% ipython --no-banner

In [1]: import numpy as np

In [2]: from numpy import linalg as LA

In [3]: np.set_printoptions(precision=2, suppress=True, linewidth=160, sign=" ")

In [4]: def tidy(a):
   ...:     return np.round(a, 2) + 0
   ...: 

In [5]: feats = np.load("dump.npy")

In [6]: tidy(feats)
Out[6]: 
array([[-0.19, -0.91, -0.36],
       [ 0.48,  0.23, -0.85],
       [ 0.86, -0.33,  0.39]])

In [7]: rng = np.random.default_rng(389)

In [8]: labels = rng.permutation(3)

In [9]: labels
Out[9]: array([ 0,  1,  2])

In [10]: other = feats[labels][:, labels]

In [11]: tidy(LA.det(other)), tidy(LA.det(feats[labels]))
Out[11]: (np.float64(1.0), np.float64(1.0))

In [12]: tidy(np.sort(np.abs(LA.eigvals(other))))
Out[12]: array([ 1.,  1.,  1.])

In [13]: hat = np.triu(np.array([[1, 3, 1], [0, 0, 1], [3, 2, 2]]), 1) + np.eye(3)

In [14]: other = hat @ feats @ LA.inv(hat)

In [15]: tidy(LA.det(other))
Out[15]: np.float64(1.0)

In [16]: tidy(other)
Out[16]: 
array([[ 2.1 , -6.84,  2.23],
       [ 1.33, -4.1 ,  2.31],
       [ 0.86, -2.91,  2.44]])

In [17]: tidy(np.trace(other)), tidy(np.trace(feats))
Out[17]: (np.float64(0.43), np.float64(0.43))

In [18]: tidy(np.poly(other))
Out[18]: array([ 1.  , -0.43,  0.43, -1.  ])

In [19]: other = feats + rng.integers(-2, 3, (3, 2)) @ rng.integers(-2, 3, (2, 3))

In [20]: tidy(other)
Out[20]: 
array([[ 0.81, -2.91,  0.64],
       [ 2.48, -3.77,  1.15],
       [ 1.86,  1.67, -2.61]])

In [21]: other - feats
Out[21]: 
array([[ 1., -2.,  1.],
       [ 2., -4.,  2.],
       [ 1.,  2., -3.]])

In [22]: x0 = np.array([1, -2, 3])

In [23]: tidy(np.abs(LA.eigvals(feats)))
Out[23]: array([ 1.,  1.,  1.])

In [24]: tidy(LA.norm(x0)), tidy(LA.norm(feats @ x0))
Out[24]: (np.float64(3.74), np.float64(3.74))

In [25]: [p for p in range(1, 25) if np.allclose(LA.matrix_power(feats, p), np.eye(3))]
Out[25]: []

In [26]: other = feats / LA.norm(feats, axis=1, keepdims=True)

In [27]: cov = other @ other.T

In [28]: tidy(LA.norm(other, axis=1))
Out[28]: array([ 1.,  1.,  1.])

In [29]: np.argwhere(np.triu(np.abs(cov) > 0.95, 1))
Out[29]: array([], shape=(0, 2), dtype=int64)

In [30]: m1 = np.load("m.npy")

In [31]: m1
Out[31]: 
array([[ 3.,  1.,  0.,  0.,  0.,  0.],
       [ 0.,  3.,  1.,  0.,  0.,  0.],
       [ 0.,  0.,  3.,  1.,  0.,  0.],
       [ 0.,  0.,  0.,  3.,  1.,  0.],
       [ 0.,  0.,  0.,  0.,  3.,  1.],
       [ 0.,  0.,  0.,  0.,  0.,  3.]])

In [32]: w1 = np.array([[3, 3, 0, 4],
    ...:     [1, 1, 0, 0],
    ...:     [5, 1, 0, 2],
    ...:     [3, 2, 2, 4],
    ...:     [1, 4, 2, 4],
    ...:     [2, 5, 5, 2]])

In [33]: coef = np.array([2, 0, 3, 3])

In [34]: act = np.maximum(m1 @ w1 + coef, 0)

In [35]: LA.matrix_rank(act)
Out[35]: np.int64(4)

In [36]: cent = np.array([[-3, 0, -3], [2, -1, -3], [3, 3, 0], [-1, 3, 3]])

In [37]: w1 @ cent
Out[37]: 
array([[ -7,   9,  -6],
       [ -1,  -1,  -6],
       [-15,   5, -12],
       [ -3,  16,  -3],
       [  7,  14,  -3],
       [ 17,  16, -15]])
